$ ipython --no-banner

In [1]: import numpy as np

In [2]: from numpy import linalg as LA

In [3]: np.set_printoptions(precision=1, suppress=True, linewidth=200)

In [4]: def tidy(a):
   ...:     return np.round(a, 1) + 0
   ...: 

In [5]: data = np.load("run11.npy")

In [6]: data
Out[6]: 
array([[ 18, -12,   3,  12],
       [-12,   8,  -2,  -8],
       [  3,  -2,   5,  -1],
       [ 12,  -8,  -1,  10]])

In [7]: W1 = np.array([[3, 1, 1, 1, 0, 2],
   ...:     [0, 0, 3, 0, 0, 3],
   ...:     [3, 1, 3, 0, 3, 3],
   ...:     [0, 3, 0, 0, 3, 0]])

In [8]: coef = np.array([-3, 1, 2, 1, 1, -2])

In [9]: hid = np.maximum(data @ W1 + coef, 0)

In [10]: (hid > 0).astype(int)
Out[10]: 
array([[1, 1, 0, 1, 1, 1],
       [0, 0, 1, 0, 0, 0],
       [1, 1, 1, 1, 1, 1],
       [1, 1, 0, 1, 1, 0]])

In [11]: hid
Out[11]: 
array([[60, 58,  0, 19, 46,  7],
       [ 0,  0,  8,  0,  0,  0],
       [21,  6, 14,  4, 13, 13],
       [30, 42,  0, 13, 28,  0]])

In [12]: tidy((hid > 0).mean(axis=0))
Out[12]: array([0.8, 0.8, 0.5, 0.8, 0.8, 0.5])

In [13]: cent = np.array([[3, 2, 3], [1, 1, 2], [3, 2, 0], [3, 0, 3], [2, 2, 0], [3, 2, 1]])

In [14]: (hid @ cent).round(6).argmax(axis=1)
Out[14]: array([0, 0, 0, 0])

In [15]: hid @ cent
Out[15]: 
array([[408, 284, 360],
       [ 24,  16,   0],
       [188, 128, 100],
       [227, 158, 213]])

In [16]: evals, vecs = LA.eigh(data)

In [17]: (evals > 1e-8).sum(), (evals < -1e-8).sum()
Out[17]: (np.int64(2), np.int64(0))

In [18]: np.unique(evals.round(6) + 0, return_counts=True)[1]
Out[18]: array([2, 1, 1])

In [19]: np.abs(vecs[:, -1]).round(6).argmax()
Out[19]: np.int64(0)

In [20]: tidy(vecs.T @ vecs)
Out[20]: 
array([[1., 0., 0., 0.],
       [0., 1., 0., 0.],
       [0., 0., 1., 0.],
       [0., 0., 0., 1.]])

In [21]: tidy(evals.sum()), np.trace(data)
Out[21]: (np.float64(41.0), np.int64(41))

In [22]: Y = np.array([[-4, -5, 0], [-5, 0, 2]])

In [23]: cent = np.kron(Y, data)

In [24]: tidy(LA.norm(cent, 2)), tidy(LA.norm(Y, 2) * LA.norm(data, 2))
Out[24]: (np.float64(259.6), np.float64(259.6))

In [25]: cent.shape
Out[25]: (8, 12)

In [26]: LA.matrix_rank(cent)
Out[26]: np.int64(4)

In [27]: feats = np.array([[2, 0, -2, 1], [-2, 0, 0, 0], [0, -1, -2, 1], [0, 2, 2, 2]])

In [28]: feats[:, 2] = 3 * feats[:, 3]

In [29]: feats
Out[29]: 
array([[ 2,  0,  3,  1],
       [-2,  0,  0,  0],
       [ 0, -1,  3,  1],
       [ 0,  2,  6,  2]])

In [30]: left, sig, Vh = LA.svd(feats)

In [31]: vecs = Vh[:(sig > 1e-8).sum()]

In [32]: rng = np.random.default_rng(77078)

In [33]: x0 = feats[3] + -3 * feats[1] + rng.integers(2) * np.eye(4)[3]

In [34]: x0
Out[34]: array([6., 2., 6., 3.])

In [35]: tidy(np.diag(vecs.T @ vecs))
Out[35]: array([1. , 1. , 0.9, 0.1])

In [36]: np.allclose(vecs.T @ vecs @ x0, x0)
Out[36]: False

In [37]: tidy(LA.norm(x0 - vecs.T @ vecs @ x0))
Out[37]: np.float64(0.9)

In [38]: np.count_nonzero(feats)
Out[38]: np.int64(10)

In [39]: tidy(feats.mean(axis=0))
Out[39]: array([0. , 0.2, 3. , 1. ])

In [40]: feats.shape
Out[40]: (4, 4)

In [41]: arr = np.array([[0.0, 2.0, 0.0], [2.0, 2.0, 2.0], [0.0, 2.0, 5.0]])

In [42]: # symmetric, so the eigenvalues are real

In [43]: evals, vecs = LA.eigh(arr)

In [44]: x0 = np.array([0, -1, 1])

In [45]: x0 @ arr @ x0 / (x0 @ x0), tidy(evals[0]), tidy(evals[-1])
Out[45]: (np.float64(1.5), np.float64(-1.4), np.float64(6.1))

In [46]: tidy(vecs * np.abs(evals) @ vecs.T)
Out[46]: 
array([[1.8, 0.7, 0.4],
       [0.7, 2.9, 1.7],
       [0.4, 1.7, 5.1]])

In [47]: (np.sign(vecs[:, -1].round(6)) == np.sign(vecs[0, -1].round(6))).astype(int)
Out[47]: array([1, 1, 1])

In [48]: evals, vecs = LA.eigh(arr)

In [49]: np.abs(vecs[:, -1]).round(6).argmax()
Out[49]: np.int64(2)

In [50]: tidy(np.abs(vecs[:, -1]))
Out[50]: array([0.2, 0.5, 0.9])

In [51]: (evals > 1e-8).sum(), (evals < -1e-8).sum()
Out[51]: (np.int64(2), np.int64(1))

In [52]: tidy(LA.eigvalsh(arr).min())
Out[52]: np.float64(-1.4)

In [53]: [round(float(LA.det(arr[:i, :i])), 2) + 0 for i in range(1, 4)]
Out[53]: [0.0, -4.0, -20.0]

In [54]: x0 = np.array([0, 3, 1])

In [55]: np.sign((arr @ x0).round(6))
Out[55]: array([1., 1., 1.])

In [56]: arr @ np.ones(3)
Out[56]: array([2., 6., 7.])

In [57]: arr * x0
Out[57]: 
array([[0., 6., 0.],
       [0., 6., 2.],
       [0., 6., 5.]])

In [58]: (arr @ x0).argmax()
Out[58]: np.int64(2)

In [59]: (arr * x0).sum(axis=1)
Out[59]: array([ 6.,  8., 11.])

In [60]: M = np.load("out11.npy")

In [61]: M
Out[61]: 
array([[ 0,  0,  0],
       [11,  2,  0],
       [ 4,  4,  6],
       [ 4, 10, 13],
       [ 7,  0,  0],
       [ 4,  0,  0],
       [ 5, 14, 17],
       [ 5,  0,  0],
       [ 4,  4,  6],
       [ 0,  0,  3],
       [ 0,  2,  7],
       [ 9,  0,  0],
       [ 1, 10, 15],
       [ 8,  2,  1],
       [ 9,  0,  0],
       [ 3, 12, 16],
       [ 6, 12, 14],
       [ 1,  0,  1],
       [ 4, 10, 13],
       [ 6,  6,  7],
       [ 1, 10, 15],
       [11,  2,  0],
       [ 4, 10, 13],
       [ 0,  4, 12]])

In [62]: left, sig, Vh = LA.svd(M, full_matrices=False)

In [63]: tidy(sig / sig[0])
Out[63]: array([1. , 0.4, 0.1])

In [64]: tidy(left.T @ left)
Out[64]: 
array([[1., 0., 0.],
       [0., 1., 0.],
       [0., 0., 1.]])

In [65]: tidy(sig)
Out[65]: array([57. , 24. ,  5.4])

In [66]: tidy(Vh @ Vh.T)
Out[66]: 
array([[1., 0., 0.],
       [0., 1., 0.],
       [0., 0., 1.]])

In [67]: (sig > 1e-8).sum()
Out[67]: np.int64(3)

In [68]: tidy(left.T @ M @ Vh.T)
Out[68]: 
array([[57. ,  0. ,  0. ],
       [ 0. , 24. ,  0. ],
       [ 0. ,  0. ,  5.4]])

In [69]: A = np.loadtxt("a.csv", delimiter=",")

In [70]: tidy(A)
Out[70]: 
array([[0.6, 0.3, 0.4],
       [0.3, 0.1, 0.2],
       [0.4, 0.2, 0.3]])

In [71]: x0 = np.array([5, -2, -4])

In [72]: tidy(A @ x0)
Out[72]: array([1. , 0.4, 0.6])

In [73]: np.trace(A)
Out[73]: np.float64(1.0)

In [74]: tidy((x0 - A @ x0) @ (A @ x0))
Out[74]: np.float64(0.0)

In [75]: evals, vecs = LA.eigh(A)

In [76]: x0 = np.array([3, 3, -2])

In [77]: tidy(x0 @ A @ x0)
Out[77]: np.float64(5.9)

In [78]: tidy(np.abs(A).sum(axis=1).max()), np.abs(evals).max()
Out[78]: (np.float64(1.3), np.float64(1.0))

In [79]: tidy(x0 @ A @ x0 / (x0 @ x0)), tidy(evals[0]), evals[-1]
Out[79]: (np.float64(0.3), np.float64(0.0), np.float64(1.0))

In [80]: tidy(LA.eigvalsh(A[1:, 1:]))
Out[80]: array([0. , 0.4])

In [81]: th = np.radians(90)

In [82]: R = np.eye(3)

In [83]: R[1, 1] = R[0, 0] = np.cos(th)

In [84]: R[1, 0], R[0, 1] = -np.sin(th), np.sin(th)

In [85]: tidy(R)
Out[85]: 
array([[ 0.,  1.,  0.],
       [-1.,  0.,  0.],
       [ 0.,  0.,  1.]])

In [86]: Y = A @ R.T

In [87]: tidy(LA.svd(A, compute_uv=False)), tidy(LA.svd(Y, compute_uv=False))
Out[87]: (array([1., 0., 0.]), array([1., 0., 0.]))

In [88]: tidy(Y)
Out[88]: 
array([[ 0.3, -0.6,  0.4],
       [ 0.1, -0.3,  0.2],
       [ 0.2, -0.4,  0.3]])

In [89]: tidy(LA.det(R)), tidy(np.trace(R))
Out[89]: (np.float64(1.0), np.float64(1.0))

In [90]: LA.matrix_rank(A, rtol=0.1)
Out[90]: np.int64(1)

In [91]: LA.cond(A) > 100
Out[91]: np.True_

In [92]: np.argsort(-LA.norm(A, axis=0).round(6), kind="stable")[:3]
Out[92]: array([0, 2, 1])

In [93]: [round(float(x), 1) for x in LA.svd(A, compute_uv=False)[:3]]
Out[93]: [1.0, 0.0, 0.0]

In [94]: x0 = np.array([9, 4, 8])

In [95]: h = np.maximum(arr @ x0, 0)

In [96]: np.maximum(arr @ (3 * x0), 0)
Out[96]: array([ 24., 126., 144.])

In [97]: F = np.load("w.npy")

In [98]: F
Out[98]: 
array([[  0.3,   0.4,  -0.5],
       [  0.3,  -2.3,  -0.7],
       [  0.6,  -0.6,  -0.3],
       [  0.5,  -1.5,   0.4],
       [ -0.4,   0.5,   1.3],
       [  0.9,   0.6,   0.7],
       [  0.1,  -0.7,  -0.6],
       [  0.6,  -0.5,   1.6],
       [ -7. , -23. ,  10. ],
       [  0.4,  -0.2,   0.3]])

In [99]: # row 8 is much longer than the rest

In [100]: x0 = np.array([2, 1, 0])

In [101]: h = np.maximum(F @ x0, 0)

In [102]: tidy(np.maximum(F @ x0, 0) - np.maximum(-F @ x0, 0))
Out[102]: array([  1. ,  -1.7,   0.6,  -0.5,  -0.3,   2.4,  -0.5,   0.7, -37. ,   0.6])

In [103]: np.flatnonzero(h > 1e-9)
Out[103]: array([0, 2, 5, 7, 9])

In [104]: tidy(np.tanh(F @ x0))
Out[104]: array([ 0.8, -0.9,  0.5, -0.5, -0.3,  1. , -0.5,  0.6, -1. ,  0.5])

In [105]: tidy(F.T @ h)
Out[105]: array([3.5, 1. , 2.3])

In [106]: E = np.loadtxt("mat.csv", delimiter=",")

In [107]: E
Out[107]: 
array([[ 2.,  0.,  0.],
       [ 0.,  2.,  1.],
       [ 0., -1., -5.]])

In [108]: left, sig, Vh = LA.svd(E, full_matrices=False)

In [109]: tidy(sig / sig[0])
Out[109]: array([1. , 0.4, 0.3])

In [110]: tidy(np.abs(Vh[0]))
Out[110]: array([0. , 0.3, 1. ])

In [111]: np.allclose(left * sig @ Vh, E)
Out[111]: True

In [112]: tidy(Vh @ Vh.T)
Out[112]: 
array([[1., 0., 0.],
       [0., 1., 0.],
       [0., 0., 1.]])

In [113]: tidy(sig)
Out[113]: array([5.3, 2. , 1.7])

In [114]: np.abs(left[:, 0]).round(6).argmax()
Out[114]: np.int64(2)

In [115]: tidy(left.T @ E @ Vh.T)
Out[115]: 
array([[5.3, 0. , 0. ],
       [0. , 2. , 0. ],
       [0. , 0. , 1.7]])

In [116]: (sig > 1e-8).sum()
Out[116]: np.int64(3)

In [117]: tidy(np.sqrt((sig ** 2).sum())), tidy(LA.norm(E))
Out[117]: (np.float64(5.9), np.float64(5.9))
